$ python -q
>>> import numpy as np
>>> from numpy import linalg as LA
>>> np.set_printoptions(precision=2, suppress=True, linewidth=140)
>>> def tidy(a):
...     return np.round(a, 2) + 0
... 
>>> J = np.array([[3.0, -1.0, 0.0], [0.0, 2.0, 0.0], [1.0, -1.0, 2.0]])
>>> Y = J / LA.norm(J, axis=1, keepdims=True)
>>> G = Y @ Y.T
>>> print(tidy(G))
[[ 1.   -0.32  0.52]
 [-0.32  1.   -0.41]
 [ 0.52 -0.41  1.  ]]
>>> tidy(LA.norm(Y, axis=1))
array([1., 1., 1.])
>>> (G - 2 * np.eye(3)).round(6).argmax(axis=1)
array([2, 0, 0])
>>> ev, evecs = LA.eig(J)
>>> J @ evecs[:, 0] - ev[0] * evecs[:, 0]
array([0., 0., 0.])
>>> rng = np.random.default_rng(435)
>>> labels = rng.permutation(3)
>>> labels
array([1, 2, 0])
>>> Y = J[labels][:, labels]
>>> Y
array([[ 2.,  0.,  0.],
       [-1.,  2.,  1.],
       [-1.,  0.,  3.]])
>>> tidy(LA.det(Y)), tidy(LA.det(J[labels]))
(np.float64(12.0), np.float64(12.0))
>>> tidy(np.sort(np.abs(LA.eigvals(Y))))
array([2., 2., 3.])
>>> A = np.load("case8.npy")
>>> A
array([[ 1.9, -0.6, -0.9,  0.2],
       [-0.2, -0.8, -0.2, -0.9],
       [ 0.1,  1.8,  1.9, -0.9]])
>>> Uu, s = LA.svd(A)
Traceback (most recent call last):
  File "<python-input-21>", line 1, in <module>
    Uu, s = LA.svd(A)
    ^^^^^
ValueError: too many values to unpack (expected 2)
>>> Uu, s, VT = LA.svd(A, full_matrices=False)
>>> tidy(np.sqrt((s ** 2).sum())), tidy(LA.norm(A))
(np.float64(3.74), np.float64(3.74))
>>> print(tidy(VT @ VT.T))
[[1. 0. 0.]
 [0. 1. 0.]
 [0. 0. 1.]]
>>> (s > 1e-8).sum()
np.int64(3)
>>> tidy(s / s[0])
array([1.  , 0.58, 0.37])
>>> tidy(Uu.T @ Uu)
array([[1., 0., 0.],
       [0., 1., 0.],
       [0., 0., 1.]])
>>> Y = np.array([[1, 3], [3, 1]])
>>> basis = np.array([[1, 1], [1, 2]])
>>> E = np.block([[Y, np.array([[-1, -2], [0, -2]])], [np.zeros((2, 2)), basis]])
>>> E
array([[ 1.,  3., -1., -2.],
       [ 3.,  1.,  0., -2.],
       [ 0.,  0.,  1.,  1.],
       [ 0.,  0.,  1.,  2.]])
>>> E @ E
array([[ 10.,   6.,  -4., -13.],
       [  6.,  10.,  -5., -12.],
       [  0.,   0.,   2.,   3.],
       [  0.,   0.,   3.,   5.]])
>>> tidy(LA.det(E))
np.float64(-8.0)
>>> tidy(np.sort(np.abs(LA.eigvals(E))))
array([0.38, 2.  , 2.62, 4.  ])
>>> np.trace(E)
np.float64(5.0)
>>> print((E - E.T) / 2)
[[ 0.   0.  -0.5 -1. ]
 [ 0.   0.   0.  -1. ]
 [ 0.5  0.   0.   0. ]
 [ 1.   1.   0.   0. ]]
>>> np.allclose(E, E.T)
False
>>> tidy(np.abs(LA.eigvals(E)).max())
np.float64(4.0)
>>> E.inv()
Traceback (most recent call last):
  File "<python-input-39>", line 1, in <module>
    E.inv()
    ^^^^^
AttributeError: 'numpy.ndarray' object has no attribute 'inv'
>>> x = np.array([0, 0, 1, 2])
>>> target = E @ x
>>> print(target)
[-5. -4.  3.  5.]
>>> print(tidy(LA.solve(E, 3 * target)))
[0. 0. 3. 6.]
>>> Y = np.array([[-1, -1, -2], [0, -2, -1], [1, 0, 1], [0, 1, 0]])
>>> np.einsum("ij->j", E)
array([ 4.,  4.,  1., -1.])
>>> np.einsum("ij,ij->i", E, E)
array([15., 14.,  2.,  5.])
>>> print(E @ Y)
[[-2. -9. -6.]
 [-3. -7. -7.]
 [ 1.  1.  1.]
 [ 1.  2.  1.]]
>>> np.einsum("ik,kj->ji", E, Y)
array([[-2., -3.,  1.,  1.],
       [-9., -7.,  1.,  2.],
       [-6., -7.,  1.,  1.]])
>>> O, _ = LA.qr(np.array([[0.8, -1.7, -0.7, 0.8],
...     [-1.7, -1.5, 0.4, -0.8],
...     [-0.6, -0.2, -0.2, 0.6],
...     [0.7, -0.1, 0.9, -0.5]]))
>>> evecs, _ = LA.qr(np.array([[0.6, -0.1, -0.1], [-1.1, 0.9, -1.4], [-0.1, 2.4, -0.2]]))
>>> s = 10 * 0.9 ** np.arange(3)
>>> m1 = O[:, :3] * s @ evecs[:3]
>>> print(tidy(m1))
[[-5.26  2.98  6.77]
 [-7.33 -3.77 -4.63]
 [-1.62  1.33 -2.68]
 [ 1.09 -6.46  4.51]]
>>> P = m1 @ LA.solve(m1.T @ m1, m1.T)
>>> np.allclose(P @ P, P)
True
>>> tidy(np.diag(P))
array([1.  , 0.97, 0.13, 0.9 ])
>>> tidy(P @ m1[:, 0])
array([-5.26, -7.33, -1.62,  1.09])
